$ python3 -q
>>> import numpy as np
>>> np.set_printoptions(suppress=True, linewidth=120)
>>> M = np.loadtxt("test19.csv", delimiter=",")
>>> M
array([[ 1.3   ,  0.9   , -0.3   ,  0.3   , -0.5   ,  1.2   , -0.6   , -1.2   , -1.8   ],
       [-0.8   ,  0.4   , -0.3   ,  0.5   , -1.7   , -0.2   ,  0.8   , -2.1   ,  0.3   ],
       [-0.4   , -0.2   , -1.6   , -1.8   , -0.1   ,  1.3   , -1.6   , -1.1   , -0.2   ],
       [ 2.    , -1.1   , -0.7   , -0.1   ,  0.    , -1.9   ,  0.9   , -2.    , -0.6   ],
       [-0.2   ,  1.    , -1.7   ,  0.    ,  0.8   , -0.9   ,  2.    , -1.8   ,  1.1   ],
       [-0.2166,  0.9987, -1.7123,  0.0442,  0.8124, -0.9008,  2.0216, -1.8137,  1.1117],
       [-0.6   ,  1.3   ,  2.3   , -0.6   ,  0.2   ,  1.7   ,  1.3   , -0.2   , -1.1   ],
       [ 0.7   , -0.9   ,  0.5   ,  0.5   ,  0.2   ,  0.1   ,  1.9   ,  0.2   ,  0.1   ]])
>>> round(float(np.linalg.norm(M, 2) / np.linalg.norm(M)), 4)
0.6295
>>> np.argsort(-np.linalg.norm(M, axis=0).round(6), kind="stable")[:3]
array([6, 7, 2])
>>> [round(float(x), 4) for x in np.linalg.svd(M, compute_uv=False)[:3]]
[6.0246, 4.137, 3.9275]
>>> arr = np.load("run18.npy")
>>> arr
array([[1, 0, 0, 0, 0, 0],
       [2, 1, 0, 0, 0, 0],
       [2, 1, 1, 0, 0, 0],
       [2, 3, 1, 0, 0, 0],
       [1, 1, 1, 2, 2, 0],
       [3, 1, 1, 2, 1, 1]])
>>> round(np.linalg.norm(arr, 2) / np.linalg.norm(arr), 4)
np.float64(0.8729)
>>> np.linalg.cond(arr) > 100
np.True_
>>> np.argsort(-np.linalg.norm(arr, axis=0).round(6), kind="stable")[:3]
array([0, 1, 3])
>>> [round(float(x), 4) for x in np.linalg.svd(arr, compute_uv=False)[:3]]
[6.4141, 2.9338, 1.8165]
>>> U, sv, Vh = np.linalg.svd(arr)
>>> sv.round(4) + 0
array([6.4141, 2.9338, 1.8165, 0.7111, 0.6684, 0.    ])
>>> np.argmax(sv[:-1] / (sv[1:] + 1e-6)) + 1
np.int64(5)
>>> other = U[:, :5] @ np.diag(sv[:5]) @ Vh[:5]
>>> other.round(4) + 0
array([[1., 0., 0., 0., 0., 0.],
       [2., 1., 0., 0., 0., 0.],
       [2., 1., 1., 0., 0., 0.],
       [2., 3., 1., 0., 0., 0.],
       [1., 1., 1., 2., 2., 0.],
       [3., 1., 1., 2., 1., 1.]])
>>> np.linalg.matrix_rank(arr, rtol=0.05)
np.int64(5)
>>> round(float(np.abs(arr - other).max()), 4)
0.0
>>> round(np.linalg.norm(arr - other) / np.linalg.norm(arr), 4)
np.float64(0.0)
